In [1]: import numpy as np

In [2]: np.set_printoptions(suppress=True, linewidth=120)

In [3]: arr = np.loadtxt("a.csv", delimiter=",")

In [4]: print(arr)
[[ 3.3 -1.   2.   1.  -2.   2.   3.   2.  -2.   1.  -3.  -2. ]
 [-1.  -2.7 -1.   2.  -3.   1.  -1.  -1.  -3.  -1.  -3.   2. ]
 [ 1.  -2.   0.3 -2.   2.  -3.   0.   2.   0.  -2.  -3.   0. ]
 [-2.   2.   1.   3.3  1.   2.  -3.  -3.   2.   1.   3.   1. ]
 [-1.   2.   2.   0.  -0.7  1.   2.  -2.   3.  -2.  -2.   0. ]
 [ 3.   1.   1.  -3.  -3.   2.3 -1.   2.  -3.  -1.  -2.   2. ]
 [ 0.  -1.   1.  -3.  -2.   2.  -1.7  1.   1.   0.   0.  -1. ]
 [ 0.   3.   2.   2.   1.   0.  -3.   3.3 -2.  -3.  -1.   0. ]
 [-3.  -3.  -1.  -3.  -1.   2.   2.  -1.   1.3  3.   0.   3. ]
 [-1.   2.  -3.  -2.  -1.   3.   0.  -2.  -3.  -2.7  1.   3. ]
 [ 0.  -1.  -1.  -2.   0.   3.   0.   2.  -2.   1.   2.3 -2. ]
 [ 3.  -1.   2.   1.  -2.   2.   3.   2.  -2.   1.  -3.  -1.7]]

In [5]: Uu, sv, Vt = np.linalg.svd(arr)

In [6]: print(np.argmax(sv[:-1] / (sv[1:] + 1e-6)) + 1)
10

In [7]: Y = Uu[:, :10] @ np.diag(sv[:10]) @ Vt[:10]

In [8]: print(round(float(np.linalg.norm(arr - Y) / np.linalg.norm(arr)), 4))
0.0052

In [9]: print(round(float(np.abs(arr - Y).max()), 4))
0.0361

In [10]: print(np.linalg.matrix_rank(Y))
10

In [11]: K = np.abs(np.array([[1, 4, 4, 4, 6, 9, 6, 3, 3],
    ...:     [1, 6, 4, 4, 2, 3, 5, 6, 0],
    ...:     [7, 4, 0, 7, 5, 8, 1, 1, 8],
    ...:     [0, 1, 5, 0, 5, 4, 3, 5, 0],
    ...:     [8, 7, 5, 0, 1, 1, 2, 4, 8],
    ...:     [7, 1, 9, 8, 3, 8, 9, 9, 2],
    ...:     [0, 7, 6, 0, 2, 2, 0, 7, 5],
    ...:     [9, 2, 5, 7, 4, 1, 8, 1, 5],
    ...:     [8, 3, 7, 5, 8, 5, 9, 3, 4]])) + np.eye(9)

In [12]: K = K / K.sum(axis=1, keepdims=True)

In [13]: print(K.round(4))
[[0.0488 0.0976 0.0976 0.0976 0.1463 0.2195 0.1463 0.0732 0.0732]
 [0.0312 0.2188 0.125  0.125  0.0625 0.0938 0.1562 0.1875 0.    ]
 [0.1667 0.0952 0.0238 0.1667 0.119  0.1905 0.0238 0.0238 0.1905]
 [0.     0.0417 0.2083 0.0417 0.2083 0.1667 0.125  0.2083 0.    ]
 [0.2162 0.1892 0.1351 0.     0.0541 0.027  0.0541 0.1081 0.2162]
 [0.1228 0.0175 0.1579 0.1404 0.0526 0.1579 0.1579 0.1579 0.0351]
 [0.     0.2333 0.2    0.     0.0667 0.0667 0.0333 0.2333 0.1667]
 [0.2093 0.0465 0.1163 0.1628 0.093  0.0233 0.186  0.0465 0.1163]
 [0.1509 0.0566 0.1321 0.0943 0.1509 0.0943 0.1698 0.0566 0.0943]]

In [14]: f = np.array([1, 2])

In [15]: print(np.round(np.cross(K[1, :3], K[7, :3]), 4))
[ 0.0196  0.0225 -0.0443]

In [16]: print(np.round(np.convolve(K[1], f), 4))
[0.0312 0.2812 0.5625 0.375  0.3125 0.2188 0.3438 0.5    0.375  0.    ]

In [17]: Q, r_ = np.linalg.qr(K)

In [18]: print(np.round(np.abs(np.diag(r_)), 4))
[0.3994 0.3386 0.2486 0.1984 0.1591 0.1459 0.1135 0.044  0.0144]

In [19]: print(round(abs(r_[0, 0]), 4), np.round(np.linalg.norm(K[:, 0]), 4))
0.3994 0.3994

In [20]: print(np.trace(Q @ Q.T))
9.0

In [21]: print(np.allclose(r_.T @ r_, K.T @ K))
True

In [22]: print(Q.shape, r_.shape)
(9, 9) (9, 9)

In [23]: Uu, sv, Vt = np.linalg.svd(K)

In [24]: print(sv.round(4))
[1.0059 0.3729 0.345  0.2257 0.1798 0.1205 0.0751 0.0585 0.004 ]

In [25]: print(np.argmax(sv[:-1] / (sv[1:] + 1e-6)) + 1)
8

In [26]: Y = Uu[:, :8] @ np.diag(sv[:8]) @ Vt[:8]

In [27]: print(round(float(np.linalg.norm(K - Y) / np.linalg.norm(K)), 4))
0.0034

In [28]: print(np.round(np.linalg.norm(K - Y, 2), 4), round(float(sv[8]), 4))
0.004 0.004

In [29]: print(round(np.abs(K - Y).max(), 4))
0.002

In [30]: print(np.linalg.matrix_rank(Y))
8

In [31]: mat = np.load("dump.npy")

In [32]: print(mat)
[[ 16.1529  34.1365  15.9791   5.8276   0.1106  16.0424  24.0634  24.1266   5.992   -7.8987  36.0144 -18.0674]
 [  3.9787   5.087   52.1762 -21.014  -26.03   -19.9459 -15.9593  -1.979  -35.133  -32.1452  -6.1825   9.0407]
 [ 24.89    21.0681  16.9379  -6.9732  -8.8279  29.0608  14.0388  24.0346 -16.9833  -5.0245  16.1565 -12.9497]
 [  6.12   -31.9516 -45.9598   1.8132  10.9531  32.1821   3.1736  13.9323  -8.9507   6.9833   2.816   27.8978]
 [  4.0418   3.8449  60.016  -22.0058 -28.9673 -23.9389 -14.1226   7.1704 -43.0302 -52.0561  12.0512  25.0381]
 [ -2.817   19.0326   8.7859   8.9945   4.0194  -9.0828  10.9591   4.023   16.1352  -5.8311  21.0772  -8.8843]
 [  3.9667  32.176  -24.1732  22.0077  20.9749  17.9753  25.0611   0.0667  47.1031  43.0806   4.7299 -50.0404]
 [ -1.0978   8.0079  22.9264  -9.8744 -11.0043 -12.9272 -13.9811 -20.1579  -4.1208  13.1842 -33.8632 -23.9918]]

In [33]: T = np.stack([mat, 4 * mat, mat[::-1]])

In [34]: print(np.linalg.matrix_rank(T.reshape(3, -1)))
2
